% python3 -q
>>> import numpy as np
>>> from numpy import linalg as LA
>>> np.set_printoptions(precision=1, suppress=True, linewidth=140, legacy="1.25")
>>> X = np.array([[4.0, 0.0, 0.0, 0.0, 0.0, 0.0, 0.0],
...     [0.0, 4.0, 0.0, 0.0, 0.0, 0.0, 3.0],
...     [0.0, 0.0, 4.0, 3.0, 3.0, 3.0, 0.0],
...     [0.0, 0.0, 3.0, 4.0, 3.0, 3.0, 0.0],
...     [0.0, 0.0, 3.0, 3.0, 4.0, 3.0, 0.0],
...     [0.0, 0.0, 3.0, 3.0, 3.0, 4.0, 0.0],
...     [0.0, 3.0, 0.0, 0.0, 0.0, 0.0, 4.0]])
>>> # symmetric, so the eigenvalues are real
>>> Lm = LA.cholesky(X)
>>> np.diag(Lm) ** 2
array([4. , 4. , 4. , 1.8, 1.4, 1.3, 1.8])
>>> LA.eigvalsh(X).min() > 0
True
>>> f = np.array([-3, 0])
>>> np.array([np.convolve(row, f, "same") for row in X])
array([[-12.,   0.,   0.,   0.,   0.,   0.,   0.],
       [  0., -12.,   0.,   0.,   0.,   0.,  -9.],
       [  0.,   0., -12.,  -9.,  -9.,  -9.,   0.],
       [  0.,   0.,  -9., -12.,  -9.,  -9.,   0.],
       [  0.,   0.,  -9.,  -9., -12.,  -9.,   0.],
       [  0.,   0.,  -9.,  -9.,  -9., -12.,   0.],
       [  0.,  -9.,   0.,   0.,   0.,   0., -12.]])
>>> np.polyval(f, X[4])
array([  0.,   0.,  -9.,  -9., -12.,  -9.,   0.])
>>> np.correlate(X[4], X[5], "full")
array([ 0.,  0.,  0., 12., 21., 34., 42., 30., 21.,  9.,  0.,  0.,  0.])
>>> f = np.array([1, -1, -2, 1, 2, 1, 1])
>>> out = X + np.outer(f, np.eye(7)[3])
>>> out
array([[ 4.,  0.,  0.,  1.,  0.,  0.,  0.],
       [ 0.,  4.,  0., -1.,  0.,  0.,  3.],
       [ 0.,  0.,  4.,  1.,  3.,  3.,  0.],
       [ 0.,  0.,  3.,  5.,  3.,  3.,  0.],
       [ 0.,  0.,  3.,  5.,  4.,  3.,  0.],
       [ 0.,  0.,  3.,  4.,  3.,  4.,  0.],
       [ 0.,  3.,  0.,  1.,  0.,  0.,  4.]])
>>> f, v = out[4], out[1]
>>> f @ v
-5.0
>>> pr = (f @ v) / (f @ f) * f
>>> LA.matrix_rank(np.outer(f, v))
1
>>> np.outer(f, v)
array([[ 0.,  0.,  0., -0.,  0.,  0.,  0.],
       [ 0.,  0.,  0., -0.,  0.,  0.,  0.],
       [ 0., 12.,  0., -3.,  0.,  0.,  9.],
       [ 0., 20.,  0., -5.,  0.,  0., 15.],
       [ 0., 16.,  0., -4.,  0.,  0., 12.],
       [ 0., 12.,  0., -3.,  0.,  0.,  9.],
       [ 0.,  0.,  0., -0.,  0.,  0.,  0.]])
>>> round(float(LA.norm(f + v) ** 2 + LA.norm(f - v) ** 2), 1)
170.0
>>> v - pr
array([ 0. ,  4. ,  0.3, -0.6,  0.3,  0.3,  3. ])
>>> round((v - pr) @ f, 1)
-0.0
>>> J = np.load("data.npy")
>>> J
array([[1. , 0.5, 0.2, 0.1, 0.1, 0. , 0. , 0. ],
       [0.5, 1. , 0.5, 0.2, 0.1, 0.1, 0. , 0. ],
       [0.2, 0.5, 1. , 0.5, 0.2, 0.1, 0.1, 0. ],
       [0.1, 0.2, 0.5, 1. , 0.5, 0.2, 0.1, 0.1],
       [0.1, 0.1, 0.2, 0.5, 1. , 0.5, 0.2, 0.1],
       [0. , 0.1, 0.1, 0.2, 0.5, 1. , 0.5, 0.2],
       [0. , 0. , 0.1, 0.1, 0.2, 0.5, 1. , 0.5],
       [0. , 0. , 0. , 0.1, 0.1, 0.2, 0.5, 1. ]])
>>> left, sigma, Vt = LA.svd(J, full_matrices=False)
>>> np.abs(Vt[0])
array([0.2, 0.3, 0.4, 0.4, 0.4, 0.4, 0.3, 0.2])
>>> np.round(Vt @ Vt.T, 1) + 0
array([[1., 0., 0., 0., 0., 0., 0., 0.],
       [0., 1., 0., 0., 0., 0., 0., 0.],
       [0., 0., 1., 0., 0., 0., 0., 0.],
       [0., 0., 0., 1., 0., 0., 0., 0.],
       [0., 0., 0., 0., 1., 0., 0., 0.],
       [0., 0., 0., 0., 0., 1., 0., 0.],
       [0., 0., 0., 0., 0., 0., 1., 0.],
       [0., 0., 0., 0., 0., 0., 0., 1.]])
>>> left.shape, sigma.shape, Vt.shape
((8, 8), (8,), (8, 8))
